$ python -q
>>> import numpy as np
>>> np.set_printoptions(suppress=True, linewidth=100)
>>> rng = np.random.default_rng(3275)
>>> W0 = (rng.random((11, 11)) < 0.3) + np.eye(11)
>>> W0 /= W0.sum(axis=1, keepdims=True)
>>> W0.round(3)
array([[0.667, 0.   , 0.   , 0.   , 0.   , 0.   , 0.333, 0.   , 0.   , 0.   , 0.   ],
       [0.   , 1.   , 0.   , 0.   , 0.   , 0.   , 0.   , 0.   , 0.   , 0.   , 0.   ],
       [0.   , 0.25 , 0.25 , 0.   , 0.25 , 0.   , 0.   , 0.   , 0.   , 0.25 , 0.   ],
       [0.   , 0.   , 0.   , 1.   , 0.   , 0.   , 0.   , 0.   , 0.   , 0.   , 0.   ],
       [0.   , 0.   , 0.   , 0.   , 0.333, 0.333, 0.   , 0.   , 0.   , 0.333, 0.   ],
       [0.   , 0.333, 0.   , 0.   , 0.   , 0.333, 0.333, 0.   , 0.   , 0.   , 0.   ],
       [0.   , 0.   , 0.   , 0.   , 0.   , 0.   , 0.5  , 0.   , 0.25 , 0.   , 0.25 ],
       [0.   , 0.   , 0.   , 0.   , 0.   , 0.333, 0.   , 0.333, 0.333, 0.   , 0.   ],
       [0.   , 0.   , 0.   , 0.   , 0.   , 0.333, 0.   , 0.   , 0.667, 0.   , 0.   ],
       [0.   , 0.   , 0.333, 0.   , 0.   , 0.   , 0.   , 0.   , 0.   , 0.667, 0.   ],
       [0.2  , 0.2  , 0.   , 0.   , 0.2  , 0.   , 0.2  , 0.   , 0.   , 0.   , 0.2  ]])
>>> # a transition matrix
>>> C2 = W0.T @ W0
>>> print(np.round(np.diag(C2), 3))
[0.484 1.214 0.174 1.    0.214 0.444 0.512 0.111 0.618 0.618 0.103]
>>> (W0 @ W0.T).shape
(11, 11)
>>> np.round(np.linalg.eigvalsh(C2)[::-1], 3)
array([1.346, 1.   , 0.946, 0.804, 0.689, 0.255, 0.219, 0.126, 0.076, 0.026, 0.004])
>>> print(np.round(W0.mean(axis=0), 3))
[0.079 0.162 0.053 0.091 0.071 0.121 0.124 0.03  0.114 0.114 0.041]
>>> np.unravel_index(np.abs(W0).argmax(), W0.shape)
(np.int64(1), np.int64(1))
>>> np.linalg.rank(W0)
Traceback (most recent call last):
  File "<python-input-13>", line 1, in <module>
    np.linalg.rank(W0)
    ^^^^^^^^^^^^^^
AttributeError: module 'numpy.linalg' has no attribute 'rank'
>>> np.abs(W0).max()
np.float64(1.0)
>>> W0[:, 11]
Traceback (most recent call last):
  File "<python-input-15>", line 1, in <module>
    W0[:, 11]
    ~~^^^^^^^
IndexError: index 11 is out of bounds for axis 1 with size 11
>>> u = np.array([-1, 0, 2, -2, -2, 2, -2, -2, 2, 2, 0])
>>> other = W0 + np.outer(u, np.eye(11)[3])
>>> print(np.linalg.matrix_rank(other - W0))
1
>>> np.linalg.matrix_rank(np.linalg.inv(other) - np.linalg.inv(W0), tol=1e-8)
np.int64(1)
>>> q, vecs = np.linalg.qr(W0[:, :5])[0], np.linalg.qr(W0[:, 5:])[0]
>>> sv = np.linalg.svd(q.T @ vecs, compute_uv=False)
>>> np.round(np.linalg.norm(q @ q.T - vecs @ vecs.T, 2), 3)
np.float64(1.0)
>>> np.round(np.degrees(np.arccos(sv.clip(0, 1))), 3)
array([18.614, 29.78 , 55.604, 87.386, 90.   ])
>>> (sv > 0.9).sum()
np.int64(1)
>>> z = rng.permutation(11)
>>> z
array([ 7,  3, 10,  1,  5,  0,  4,  6,  2,  9,  8])
>>> other = W0[z][:, z]
>>> np.trace(other)
np.float64(5.95)
>>> round(float(np.linalg.det(other)), 3), np.round(np.linalg.det(W0[z]), 3)
(0.0, np.float64(-0.0))
>>> np.round(np.sort(np.abs(np.linalg.eigvals(other))), 3)
array([0.132, 0.132, 0.333, 0.395, 0.412, 0.412, 0.667, 0.866, 0.914, 1.   , 1.   ])
>>> print(other.round(3))
[[0.333 0.    0.    0.    0.333 0.    0.    0.    0.    0.    0.333]
 [0.    1.    0.    0.    0.    0.    0.    0.    0.    0.    0.   ]
 [0.    0.    0.2   0.2   0.    0.2   0.2   0.2   0.    0.    0.   ]
 [0.    0.    0.    1.    0.    0.    0.    0.    0.    0.    0.   ]
 [0.    0.    0.    0.333 0.333 0.    0.    0.333 0.    0.    0.   ]
 [0.    0.    0.    0.    0.    0.667 0.    0.333 0.    0.    0.   ]
 [0.    0.    0.    0.    0.333 0.    0.333 0.    0.    0.333 0.   ]
 [0.    0.    0.25  0.    0.    0.    0.    0.5   0.    0.    0.25 ]
 [0.    0.    0.    0.25  0.    0.    0.25  0.    0.25  0.25  0.   ]
 [0.    0.    0.    0.    0.    0.    0.    0.    0.333 0.667 0.   ]
 [0.    0.    0.    0.    0.333 0.    0.    0.    0.    0.    0.667]]
>>> J = np.array([[0.4, -1.5, -0.3],
...     [-0.2, 0.7, -2.1],
...     [-2.1, 1.7, -0.1],
...     [-1.9, 0.4, -1.2],
...     [0.4, 0.2, -0.7],
...     [-0.5, 0.6, -1.0],
...     [-0.4, -2.2, 0.5],
...     [0.1, 0.9, 1.7],
...     [-0.6, 0.7, 1.6],
...     [0.3, -0.4, 2.0],
...     [1.5, 0.6, 0.2],
...     [2.1, 1.1, 0.2],
...     [-0.7, 0.9, 0.9],
...     [-2.0, -0.3, 0.3],
...     [0.2, -0.1, 1.7],
...     [2.2, -1.3, -0.2],
...     [-0.5, 0.0, -0.9],
...     [-1.1, 0.3, -1.3],
...     [-0.7, -0.1, -0.7],
...     [-1.5, -1.9, 0.5]])
>>> J[:, 0] = 2 * J[:, 2] + 0.1 * rng.normal(size=20)
>>> J.round(3)
array([[-0.557, -1.5  , -0.3  ],
       [-4.185,  0.7  , -2.1  ],
       [-0.172,  1.7  , -0.1  ],
       [-2.314,  0.4  , -1.2  ],
       [-1.269,  0.2  , -0.7  ],
       [-2.063,  0.6  , -1.   ],
       [ 0.959, -2.2  ,  0.5  ],
       [ 3.365,  0.9  ,  1.7  ],
       [ 3.126,  0.7  ,  1.6  ],
       [ 4.019, -0.4  ,  2.   ],
       [ 0.503,  0.6  ,  0.2  ],
       [ 0.517,  1.1  ,  0.2  ],
       [ 1.86 ,  0.9  ,  0.9  ],
       [ 0.767, -0.3  ,  0.3  ],
       [ 3.323, -0.1  ,  1.7  ],
       [-0.432, -1.3  , -0.2  ],
       [-2.005,  0.   , -0.9  ],
       [-2.734,  0.3  , -1.3  ],
       [-1.359, -0.1  , -0.7  ],
       [ 0.949, -1.9  ,  0.5  ]])
>>> cen = J - J.mean(axis=0)
>>> vecs = np.linalg.svd(cen)[2][:2]
>>> other = cen - cen @ vecs.T @ vecs
>>> print(np.round(other.std(axis=0), 3) + 0)
[0.018 0.    0.036]
>>> np.round(np.diag(vecs.T @ vecs), 3)
array([0.801, 1.   , 0.2  ])
>>> round(np.linalg.norm(other) / np.linalg.norm(cen), 3)
np.float64(0.015)
>>> np.linalg.norm(other, axis=1).round(6).argmax()
np.int64(16)
>>> U, sv, VT = np.linalg.svd(J)
>>> np.argmax(sv[:-1] / (sv[1:] + 1e-6)) + 1
np.int64(2)
>>> other = U[:, :2] @ np.diag(sv[:2]) @ VT[:2]
>>> round(float(np.abs(J - other).max()), 3)
0.081
>>> np.linalg.matrix_rank(J, rtol=0.05)
np.int64(2)
>>> round(float(np.linalg.norm(J - other, 2)), 3), round(sv[2], 3)
(0.18, np.float64(0.18))
>>> print(round(np.linalg.norm(J - other) / np.linalg.norm(J), 3))
0.015
>>> cent = J[[14, 5]].astype(float)
>>> for _ in range(6):
...     z = np.linalg.norm(J[:, None] - cent, axis=-1).argmin(axis=1)
...     cent = np.array([J[z == j].mean(axis=0) for j in range(2)])
... 
>>> print(z)
[1 1 1 1 1 1 0 0 0 0 1 1 0 0 0 1 1 1 1 0]
>>> cent.round(3)
array([[ 2.296, -0.3  ,  1.15 ],
       [-1.339,  0.225, -0.675]])
>>> M = np.loadtxt("dump.csv", delimiter=",")
>>> print(M)
[[  8.991  -9.005  -5.992  -7.983   2.   ]
 [-12.014   2.998   0.035  13.017  14.001]
 [ -4.022   0.983   7.997  -1.013  -6.011]
 [  7.98   -1.994  -3.984  -5.983  -3.987]
 [ -1.999  -4.001   4.04   -1.986   0.015]
 [ -8.961   0.049   3.022   7.023   8.028]
 [  6.978 -15.952  -8.024  -7.009  11.986]
 [ -4.     12.998   5.031   5.004 -10.024]
 [  9.996   1.996  -5.036  -5.994  -8.007]
 [ -0.998   4.019  -6.995   6.999   8.011]
 [ -8.979   2.98   12.023   1.959  -6.02 ]
 [ -0.009  12.003   3.005   1.991 -11.989]]
>>> np.argsort(-np.linalg.norm(M, axis=0).round(6), kind="stable")[:3]
array([4, 1, 0])
>>> np.round(np.abs(np.linalg.svd(M)[2][-1]), 3)
array([0.174, 0.518, 0.068, 0.725, 0.413])
>>> round(np.log10(np.linalg.cond(M)))
3
>>> [round(float(x), 3) for x in np.linalg.svd(M, compute_uv=False)[:3]]
[40.505, 34.209, 18.708]
>>> cen = M - M.mean(axis=1)
Traceback (most recent call last):
  File "<python-input-59>", line 1, in <module>
    cen = M - M.mean(axis=1)
          ~~^~~~~~~~~~~~~~~~
ValueError: operands could not be broadcast together with shapes (12,5) (12,) 
>>> cen = M - M.mean(axis=0)
>>> U, sv, VT = np.linalg.svd(cen, full_matrices=False)
>>> np.round(sv ** 2 / (sv ** 2).sum(), 3) + 0
array([0.517, 0.372, 0.111, 0.   , 0.   ])
>>> np.round(cen.mean(axis=0), 3) + 0
array([0., 0., 0., 0., 0.])
>>> np.searchsorted(np.cumsum(sv ** 2) / (sv ** 2).sum(), 0.9) + 1
np.int64(3)
>>> np.abs(U[:, 0]).argmax()
np.int64(6)
>>> round(float((sv ** 2).sum() ** 2 / (sv ** 4).sum()), 3)
2.393
>>> print(np.round(VT[0] * np.sign(VT[0, np.abs(VT[0]).argmax()]), 3))
[-0.481  0.58   0.426  0.391 -0.312]
>>> C2 = np.cov(M, rowvar=False)
>>> np.argsort(-M.std(axis=0).round(6), kind="stable")
array([4, 1, 0, 3, 2])
>>> np.round(np.linalg.eigvalsh(C2)[::-1], 3) + 0
array([147.939, 106.341,  31.816,   0.   ,   0.   ])
>>> print(np.round(M.std(axis=0), 3))
[7.254 7.656 6.168 6.371 8.508]
>>> np.argwhere(np.triu(np.abs(np.corrcoef(M.T)) > 0.8, 1))
array([[0, 3]])
>>> A = np.triu(rng.random((9, 9)) < 0.3, 1).astype(int)
>>> A = A + A.T
>>> A
array([[0, 0, 0, 0, 1, 0, 0, 1, 1],
       [0, 0, 1, 1, 0, 0, 0, 0, 0],
       [0, 1, 0, 0, 1, 0, 0, 1, 0],
       [0, 1, 0, 0, 1, 0, 0, 0, 0],
       [1, 0, 1, 1, 0, 1, 1, 1, 0],
       [0, 0, 0, 0, 1, 0, 0, 1, 0],
       [0, 0, 0, 0, 1, 0, 0, 1, 0],
       [1, 0, 1, 0, 1, 1, 1, 0, 0],
       [1, 0, 0, 0, 0, 0, 0, 0, 0]])
>>> vec = np.array([2, -3, 0, 3, 1, -3, -1, -3, 1])
>>> h = np.maximum(A @ vec, 0)
>>> h
array([0, 3, 0, 0, 0, 0, 0, 0, 2])
>>> np.round(np.tanh(A @ vec), 3)
array([-0.762,  0.995, -1.   , -0.964, -0.964, -0.964, -0.964, -0.762,  0.964])
>>> A.T @ h
array([2, 0, 3, 3, 0, 0, 0, 0, 0])
>>> vals, vecs = np.linalg.eigh(A)
>>> vec = np.array([-3, 1, -1, 0, -2, -2, 2, -1, -2])
>>> print(np.round(np.linalg.eigvalsh(A[1:, 1:]), 3) + 0)
[-2.38  -1.383 -0.828  0.     0.     0.192  1.191  3.207]
>>> vec @ A @ vec
np.int64(38)
>>> (np.sign(vecs[:, -1].round(6)) == np.sign(vecs[0, -1].round(6))).astype(int)
array([1, 1, 1, 1, 1, 1, 1, 1, 1])
>>> U, sv, VT = np.linalg.svd(A)
>>> vecs = VT[:(sv > 1e-8).sum()]
>>> vec = A[3] + 2 * A[2] + rng.integers(2) * np.eye(9)[1]
>>> print(vec)
[0. 4. 0. 0. 3. 0. 0. 2. 0.]
>>> np.round(np.diag(vecs.T @ vecs), 3)
array([1. , 1. , 1. , 1. , 1. , 0.5, 0.5, 1. , 1. ])
>>> np.round(vecs.T @ vecs, 3) + 0
array([[1. , 0. , 0. , 0. , 0. , 0. , 0. , 0. , 0. ],
       [0. , 1. , 0. , 0. , 0. , 0. , 0. , 0. , 0. ],
       [0. , 0. , 1. , 0. , 0. , 0. , 0. , 0. , 0. ],
       [0. , 0. , 0. , 1. , 0. , 0. , 0. , 0. , 0. ],
       [0. , 0. , 0. , 0. , 1. , 0. , 0. , 0. , 0. ],
       [0. , 0. , 0. , 0. , 0. , 0.5, 0.5, 0. , 0. ],
       [0. , 0. , 0. , 0. , 0. , 0.5, 0.5, 0. , 0. ],
       [0. , 0. , 0. , 0. , 0. , 0. , 0. , 1. , 0. ],
       [0. , 0. , 0. , 0. , 0. , 0. , 0. , 0. , 1. ]])
